$ python3 -q
>>> import numpy as np
>>> import numpy.linalg as la
>>> np.set_printoptions(precision=1, suppress=True, linewidth=200)
>>> m1 = np.load("block1.npy")
>>> print(m1)
[[ 0.2  0.3 -1.4  0.4  0.6 -0.2  0.  -0.7 -1.3  0.5 -0.5  0.3  0.1 -0.3]
 [ 0.   0.6 -0.5  0.7 -0.5  0.2  0.4  0.2  1.9 -0.7  0.3  0.5 -0.6 -0.2]
 [ 0.1  0.4  0.6 -0.5  0.   0.5 -0.1  0.7  0.7  0.   0.6 -0.4 -0.7 -0.1]
 [-0.1 -0.7  0.7 -0.4  0.5  0.2 -0.3 -0.3  0.1  0.7 -0.1 -0.4  0.1 -0.6]
 [ 0.6  0.4  0.5  0.   0.2  0.5  0.   0.7  0.4 -0.1  0.4 -0.3 -0.9 -0.1]
 [-0.2  0.1 -0.7  1.1 -0.1  0.2  0.   0.5  0.8 -0.7  0.   0.2 -0.1  0. ]
 [ 0.5 -0.9  0.  -0.5  1.  -0.3 -0.2 -1.  -0.7  1.  -0.1  0.  -0.1 -0.3]
 [ 0.1  0.4 -0.2  0.  -0.4  0.2  0.2  0.5  0.2 -0.4  0.4 -0.1  0.1  0.1]
 [ 0.5 -0.3 -1.8  1.1  1.4 -0.2 -0.3 -1.2 -1.   0.9 -0.7  0.3 -0.1 -0.3]
 [ 0.2  0.  -0.7  0.2  0.7 -0.3 -0.1 -0.7 -0.2  0.7  0.1  0.3 -0.2 -0.3]
 [-0.2  0.2 -0.8  0.5  0.  -0.1 -0.1 -1.   0.9  1.  -0.7  0.5 -0.8 -0.6]]
>>> T = np.stack([m1, 2 * m1, m1[::-1]])
>>> print(la.norm(T, axis=(1, 2)))
[ 7.  13.9  7. ]
>>> print(T.shape)
(3, 11, 14)
>>> print(la.matrix_rank(T.reshape(3, -1)))
2
>>> print(la.matrix_rank(T))
[11 11 11]
>>> B = np.array([[-3, 0, -2],
...     [-1, -2, 1],
...     [3, 3, -1],
...     [2, 0, 2],
...     [-2, 0, 3],
...     [0, 2, -2],
...     [0, -3, 0],
...     [2, -3, -1],
...     [-3, 1, -1],
...     [-2, 1, 1],
...     [-3, 0, 1],
...     [3, -3, -3],
...     [0, -3, -3],
...     [2, 1, 1]])
>>> print(la.matrix_rank(m1 @ B))
3
>>> print(np.einsum("ij,ij->i", m1, m1))
[ 5.5  6.4  3.   2.7  2.8  3.2  5.   1.1 10.8  2.4  5.5]
>>> B @ m1
Traceback (most recent call last):
  File "<python-input-13>", line 1, in <module>
    B @ m1
    ~~^~~~
ValueError: matmul: Input operand 1 has a mismatch in its core dimension 0, with gufunc signature (n?,k),(k,m?)->(n?,m?) (size 11 is different from 3)
>>> print(np.einsum("ij->j", m1))
[ 1.7  0.5 -4.3  2.6  3.4  0.7 -0.5 -2.3  1.8  2.9 -0.3  0.9 -3.2 -2.7]
